$ python3 -q
>>> import numpy as np
>>> np.set_printoptions(precision=2, suppress=True, linewidth=200, legacy="1.25")
>>> rnd = lambda a: np.round(a, 2) + 0
>>> F = np.load("arr.npy")
>>> F
array([[ 1,  2,  0,  2],
       [ 2, -1,  1,  1],
       [-2,  1,  1,  0],
       [ 2,  0,  2, -1],
       [ 2,  1,  1,  0],
       [ 0, -1,  2,  0],
       [ 5,  0,  2,  4]])
>>> x = np.array([-2, -3, -2, 2])
>>> rhs = F @ x
>>> rnd(np.linalg.pinv(F) @ F)
array([[1., 0., 0., 0.],
       [0., 1., 0., 0.],
       [0., 0., 1., 0.],
       [0., 0., 0., 1.]])
>>> rnd(np.linalg.solve(F.T @ F, F.T @ rhs))
array([-2., -3., -2.,  2.])
>>> rnd(np.linalg.lstsq(F, rhs)[0])
array([-2., -3., -2.,  2.])
>>> rng = np.random.default_rng(80937)
>>> rhs = rhs + 0.02 * rng.normal(size=7)
>>> rnd(rhs)
array([ -4.01,  -0.99,  -1.03, -10.04,  -8.98,  -0.99,  -5.99])
>>> b, *_ = np.linalg.lstsq(F, rhs)
>>> [round(float(np.linalg.norm(np.linalg.solve(F.T @ F + lam * np.eye(4), F.T @ rhs))), 2) for lam in (0, 1, 10, 100)]
[4.59, 3.99, 2.06, 0.59]
>>> Y = np.c_[F[:, :2] @ np.array([[3, 3], [3, 3]]), np.array([-2, -1, 4, -2, -3, 3, 5])]
>>> Y
array([[ 9,  9, -2],
       [ 3,  3, -1],
       [-3, -3,  4],
       [ 6,  6, -2],
       [ 9,  9, -3],
       [-3, -3,  3],
       [15, 15,  5]])
>>> np.linalg.matrix_rank(Y)
2
>>> rnd(np.linalg.lstsq(F, Y[:, 0])[0])
array([3., 3., 0., 0.])
